% ipython --no-banner

In [1]: import numpy as np

In [2]: from numpy import linalg as LA

In [3]: np.set_printoptions(precision=2, suppress=True, linewidth=160)

In [4]: F = np.load("case9.npy")

In [5]: F
Out[5]: 
array([[-1,  0,  0,  0],
       [-6, -2,  0,  0],
       [ 2, -5, -5,  0],
       [ 9, -7, -4, -3]])

In [6]: out = np.array([[-3, 8], [-3, -6], [-9, -9], [7, 4]])

In [7]: np.einsum("ik,kj->ij", F, out)
Out[7]: 
array([[  3,  -8],
       [ 24, -36],
       [ 54,  91],
       [  9, 138]])

In [8]: np.einsum("ij,ij->i", F, F)
Out[8]: array([  1,  40,  54, 155])

In [9]: out.T @ F.T
Out[9]: 
array([[  3,  24,  54,   9],
       [ -8, -36,  91, 138]])

In [10]: LA.matrix_rank(np.vstack([F, out.T]))
Out[10]: np.int64(4)

In [11]: F @ out
Out[11]: 
array([[  3,  -8],
       [ 24, -36],
       [ 54,  91],
       [  9, 138]])

In [12]: LA.eigvals(F)
Out[12]: array([-3., -5., -2., -1.])

In [13]: np.round(LA.det(F.T), 2)
Out[13]: np.float64(30.0)

In [14]: np.round(LA.det(F[::-1]), 2)
Out[14]: np.float64(30.0)

In [15]: ev, evecs = LA.eig(F)

In [16]: F @ evecs[:, 0] - ev[0] * evecs[:, 0]
Out[16]: array([0., 0., 0., 0.])

In [17]: np.sort(LA.eigvals(F @ F))
Out[17]: array([ 1.,  4.,  9., 25.])

In [18]: out = F / np.sqrt((F ** 2).mean(axis=1, keepdims=True))

In [19]: out[2]
Out[19]: array([ 0.54, -1.36, -1.36,  0.  ])

In [20]: LA.matrix_rank(out) == LA.matrix_rank(F)
Out[20]: np.True_

In [21]: F - F.mean(axis=1, keepdims=True)
Out[21]: 
array([[-0.75,  0.25,  0.25,  0.25],
       [-4.  ,  0.  ,  2.  ,  2.  ],
       [ 4.  , -3.  , -3.  ,  2.  ],
       [10.25, -5.75, -2.75, -1.75]])

In [22]: LA.norm(out, axis=1)
Out[22]: array([2., 2., 2., 2.])

In [23]: J = np.array([[3, -4, 1, 0, 1],
    ...:     [1, 3, -4, 1, 0],
    ...:     [0, 1, 3, -4, 1],
    ...:     [1, 0, 1, 3, -4],
    ...:     [-4, 1, 0, 1, 3]])

In [24]: hat = np.triu(np.array([[-1, 1, 1, -2, 2],
    ...:     [-1, 1, 0, -1, -2],
    ...:     [1, -1, -1, 1, 0],
    ...:     [0, 1, -1, 2, 0],
    ...:     [-2, -1, 1, -1, 2]]), 1) + np.eye(5)

In [25]: out = hat @ J @ LA.inv(hat)

In [26]: out
Out[26]: 
array([[ -6.,   8.,   4., -15.,  44.],
       [  8.,  -7., -13.,  18., -32.],
       [  1.,   0.,   3.,  -2.,  -5.],
       [  1.,  -1.,   0.,   4.,  -8.],
       [ -4.,   5.,   4.,  -6.,  21.]])

In [27]: hat @ J - J @ hat
Out[27]: 
array([[-9.,  3., -6., -6.,  1.],
       [ 7., -3., -2.,  4.,  2.],
       [ 1.,  0.,  1.,  1., -2.],
       [ 0., -1., -1.,  1., -2.],
       [ 0.,  4.,  4., -7., 10.]])

In [28]: round(LA.det(out), 2)
Out[28]: np.float64(911.0)

In [29]: np.poly(out)
Out[29]: array([   1.,  -15.,  110., -435., 1250., -911.])

In [30]: rng = np.random.default_rng(85)

In [31]: labels = rng.permutation(5)

In [32]: labels
Out[32]: array([3, 4, 0, 2, 1])

In [33]: out = J[labels][:, labels]

In [34]: round(LA.det(out), 2), round(LA.det(J[labels]), 2)
Out[34]: (np.float64(911.0), np.float64(-911.0))

In [35]: np.sort(np.abs(LA.eigvals(out)))
Out[35]: array([1.  , 4.35, 4.35, 6.93, 6.93])

In [36]: out
Out[36]: 
array([[ 3, -4,  1,  1,  0],
       [ 1,  3, -4,  0,  1],
       [ 0,  1,  3,  1, -4],
       [-4,  1,  0,  3,  1],
       [ 1,  0,  1, -4,  3]])

In [37]: np.allclose(out, J)
Out[37]: False

In [38]: x = np.array([1, 4, 4, 0, 0])

In [39]: rhs = out @ x

In [40]: c, lr = np.zeros(5), 1 / LA.norm(out, 2) ** 2

In [41]: for i in range(15):
    ...:     c -= lr * out.T @ (out @ c - rhs)
    ...:     if i % 5 == 0: print(i, round(LA.norm(out @ c - rhs), 2))
    ...: 
0 11.12
5 3.65
10 3.19

In [42]: c
Out[42]: array([-0.31,  2.69,  2.69, -1.31, -1.31])

In [43]: round(LA.cond(out), 2)
Out[43]: np.float64(6.93)

In [44]: q, evecs = LA.qr(J[:, :4])[0], LA.qr(J[:, 4:])[0]

In [45]: s = LA.svd(q.T @ evecs, compute_uv=False)

In [46]: s
Out[46]: array([0.92])

In [47]: np.degrees(np.arccos(s.clip(0, 1)))
Out[47]: array([23.69])

In [48]: A = np.loadtxt("a.csv", delimiter=",")

In [49]: A
Out[49]: 
array([[-34.99, -21.01,  21.  ,  -7.04,  13.98,   0.  ,  13.99,  28.01,  34.98,  28.02],
       [-39.98, -24.02,  24.04,  -8.02,  15.99,  -0.02,  15.99,  31.98,  40.02,  32.  ],
       [-29.97, -18.03,  17.97,  -5.98,  12.01,  -0.02,  12.  ,  23.99,  30.02,  23.97],
       [-15.03,  -9.02,   8.99,  -2.99,   5.99,  -0.02,   6.  ,  12.  ,  15.01,  12.  ],
       [ -0.01,   0.  ,  -0.02,  -0.01,   0.  ,   0.  ,  -0.01,   0.03,  -0.01,   0.  ],
       [ -5.02,  -2.98,   3.03,  -1.03,   1.97,   0.01,   2.02,   4.03,   5.  ,   3.98],
       [-14.98,  -8.99,   8.97,  -2.99,   5.97,  -0.01,   6.01,  12.  ,  15.04,  12.  ],
       [-10.  ,  -5.99,   5.98,  -2.03,   4.04,  -0.01,   4.03,   7.98,   9.97,   8.01],
       [-30.03, -18.02,  17.98,  -6.  ,  12.03,   0.  ,  12.02,  24.02,  29.99,  24.02],
       [-19.95, -11.99,  11.99,  -3.99,   7.98,   0.  ,   8.  ,  15.98,  19.98,  16.  ],
       [-20.01, -12.02,  11.97,  -3.98,   8.03,  -0.02,   7.99,  16.  ,  20.  ,  16.01],
       [ -0.01,   0.02,   0.01,   0.  ,  -0.03,  -0.03,  -0.02,  -0.03,   0.  ,  -0.03],
       [ -5.02,  -2.96,   3.02,  -0.97,   2.05,  -0.01,   1.99,   4.  ,   5.  ,   3.98],
       [  0.  ,  -0.01,  -0.01,   0.01,   0.02,   0.02,  -0.01,   0.  ,   0.  ,  -0.02]])

In [50]: Uu, s, VT = LA.svd(A, full_matrices=False)

In [51]: s
Out[51]: array([162.08,   0.12,   0.1 ,   0.09,   0.07,   0.06,   0.05,   0.04,   0.03,   0.02])

In [52]: np.round(s / s[0], 2) + 0
Out[52]: array([1., 0., 0., 0., 0., 0., 0., 0., 0., 0.])
